$ python3 -q
>>> import numpy as np
>>> np.set_printoptions(suppress=True, linewidth=100)
>>> W0 = np.array([[-1.4, -0.1, -1.0, 2.2, 1.0, 0.2],
...     [-1.4, -0.8, -0.4, 1.6, 0.9, -1.1],
...     [-1.8, -2.4, -0.8, 1.6, -2.5, 0.2]])
>>> C2 = W0.T @ W0
>>> np.allclose(C2, C2.T)
True
>>> np.linalg.matrix_rank(C2)
np.int64(3)
>>> np.trace(C2), (W0 ** 2).sum()
(np.float64(34.68), np.float64(34.68))
>>> np.round(np.diag(C2), 2)
array([7.16, 6.41, 1.8 , 9.96, 8.06, 1.29])
>>> U, sig, vt = np.linalg.svd(W0, full_matrices=False)
>>> sig.round(2)
array([4.86, 3.12, 1.18])
>>> np.abs(U[:, 0]).round(6).argmax()
np.int64(2)
>>> np.allclose(U * sig @ vt, W0)
True
>>> E = np.array([[1, 1, 1, 1, 1, 1, 1, 1],
...     [1, 1, -1, -1, 1, 1, -1, -1],
...     [1, -1, -1, 1, 1, -1, -1, 1],
...     [1, 1, 1, 1, -1, -1, -1, -1],
...     [1, -1, 1, -1, 1, -1, 1, -1]])
>>> W0.ravel(order="F")
array([-1.4, -1.4, -1.8, -0.1, -0.8, -2.4, -1. , -0.4, -0.8,  2.2,  1.6,  1.6,  1. ,  0.9, -2.5,
        0.2, -1.1,  0.2])
>>> blk = W0.reshape(3, 2, -1)
>>> blk.transpose(1, 0, 2)
array([[[-1.4, -0.1, -1. ],
        [-1.4, -0.8, -0.4],
        [-1.8, -2.4, -0.8]],

       [[ 2.2,  1. ,  0.2],
        [ 1.6,  0.9, -1.1],
        [ 1.6, -2.5,  0.2]]])
>>> np.einsum("ihd,jhd->hij", blk, blk).shape
(2, 3, 3)
>>> blk.shape
(3, 2, 3)
>>> np.round(blk.sum(axis=1), 2)
array([[ 0.8,  0.9, -0.8],
       [ 0.2,  0.1, -1.5],
       [-0.2, -4.9, -0.6]])
>>> np.swapaxes(blk, 1, 2)[0]
array([[-1.4,  2.2],
       [-0.1,  1. ],
       [-1. ,  0.2]])
>>> blk[:, 0]
array([[-1.4, -0.1, -1. ],
       [-1.4, -0.8, -0.4],
       [-1.8, -2.4, -0.8]])
>>> np.round(np.einsum("ihd,ihd->ih", blk, blk), 2)
array([[2.97, 5.88],
       [2.76, 4.58],
       [9.64, 8.85]])
>>> K = np.loadtxt("sample17.csv", delimiter=",")
>>> K
array([[3., 0., 0., 0., 0., 0., 0., 0.],
       [3., 2., 0., 0., 0., 0., 0., 0.],
       [1., 1., 1., 0., 0., 0., 0., 0.],
       [0., 1., 3., 2., 0., 0., 0., 0.],
       [1., 0., 1., 3., 3., 0., 0., 0.],
       [0., 2., 2., 3., 2., 3., 0., 0.],
       [0., 0., 2., 0., 3., 3., 0., 0.],
       [1., 0., 1., 0., 3., 1., 2., 2.]])
>>> rank = np.linalg.matrix_rank(K)
>>> rank
np.int64(7)
>>> N = np.linalg.svd(K)[2][rank:].T
>>> np.linalg.matrix_rank(K.T @ K), np.linalg.matrix_rank(K @ K.T)
(np.int64(7), np.int64(7))
>>> [int(np.linalg.matrix_rank(np.delete(K, i, axis=0))) for i in range(8)]
[7, 7, 7, 7, 7, 7, 7, 6]
>>> np.round(N[:, 0] / N[np.abs(N[:, 0]).round(6).argmax(), 0], 2) + 0
array([ 0.,  0.,  0.,  0.,  0.,  0.,  1., -1.])
>>> N.shape
(8, 1)
>>> np.round(N @ N.T, 2) + 0
array([[ 0. ,  0. ,  0. ,  0. ,  0. ,  0. ,  0. ,  0. ],
       [ 0. ,  0. ,  0. ,  0. ,  0. ,  0. ,  0. ,  0. ],
       [ 0. ,  0. ,  0. ,  0. ,  0. ,  0. ,  0. ,  0. ],
       [ 0. ,  0. ,  0. ,  0. ,  0. ,  0. ,  0. ,  0. ],
       [ 0. ,  0. ,  0. ,  0. ,  0. ,  0. ,  0. ,  0. ],
       [ 0. ,  0. ,  0. ,  0. ,  0. ,  0. ,  0. ,  0. ],
       [ 0. ,  0. ,  0. ,  0. ,  0. ,  0. ,  0.5, -0.5],
       [ 0. ,  0. ,  0. ,  0. ,  0. ,  0. , -0.5,  0.5]])
>>> [int(np.linalg.matrix_rank(K[:, :j + 1])) for j in range(8)]
[1, 2, 3, 4, 5, 6, 7, 7]
>>> blk = np.stack([K, -2 * K, K[::-1]])
>>> np.round(np.linalg.norm(blk, axis=(1, 2)), 2)
array([11.45, 22.89, 11.45])
>>> blk.sum(axis=0)
array([[-2.,  0.,  1.,  0.,  3.,  1.,  2.,  2.],
       [-3., -2.,  2.,  0.,  3.,  3.,  0.,  0.],
       [-1.,  1.,  1.,  3.,  2.,  3.,  0.,  0.],
       [ 1., -1., -2.,  1.,  3.,  0.,  0.,  0.],
       [-1.,  1.,  2., -1., -3.,  0.,  0.,  0.],
       [ 1., -1., -1., -3., -2., -3.,  0.,  0.],
       [ 3.,  2., -2.,  0., -3., -3.,  0.,  0.],
       [ 2.,  0., -1.,  0., -3., -1., -2., -2.]])
>>> blk.shape
(3, 8, 8)
>>> np.linalg.matrix_rank(blk.reshape(3, -1))
np.int64(2)
>>> np.einsum("bij,cij->bc", blk, blk)
array([[ 131., -262.,   32.],
       [-262.,  524.,  -64.],
       [  32.,  -64.,  131.]])
>>> np.round(np.linalg.det(blk), 2)
array([0., 0., 0.])
>>> U, sig, vt = np.linalg.svd(K)
>>> vecs = vt[:(sig > 1e-8).sum()]
>>> rng = np.random.default_rng(4875)
>>> vec = K[5] + -1 * K[1] + rng.integers(2) * np.eye(8)[3]
>>> vec
array([-3.,  0.,  2.,  3.,  2.,  3.,  0.,  0.])
>>> np.round(vecs.T @ vecs, 2) + 0
array([[1. , 0. , 0. , 0. , 0. , 0. , 0. , 0. ],
       [0. , 1. , 0. , 0. , 0. , 0. , 0. , 0. ],
       [0. , 0. , 1. , 0. , 0. , 0. , 0. , 0. ],
       [0. , 0. , 0. , 1. , 0. , 0. , 0. , 0. ],
       [0. , 0. , 0. , 0. , 1. , 0. , 0. , 0. ],
       [0. , 0. , 0. , 0. , 0. , 1. , 0. , 0. ],
       [0. , 0. , 0. , 0. , 0. , 0. , 0.5, 0.5],
       [0. , 0. , 0. , 0. , 0. , 0. , 0.5, 0.5]])
>>> np.round(np.diag(vecs.T @ vecs), 2)
array([1. , 1. , 1. , 1. , 1. , 1. , 0.5, 0.5])
>>> np.round(np.linalg.norm(vec - vecs.T @ vecs @ vec), 2)
np.float64(0.0)
>>> np.allclose(vecs.T @ vecs @ vec, vec)
True
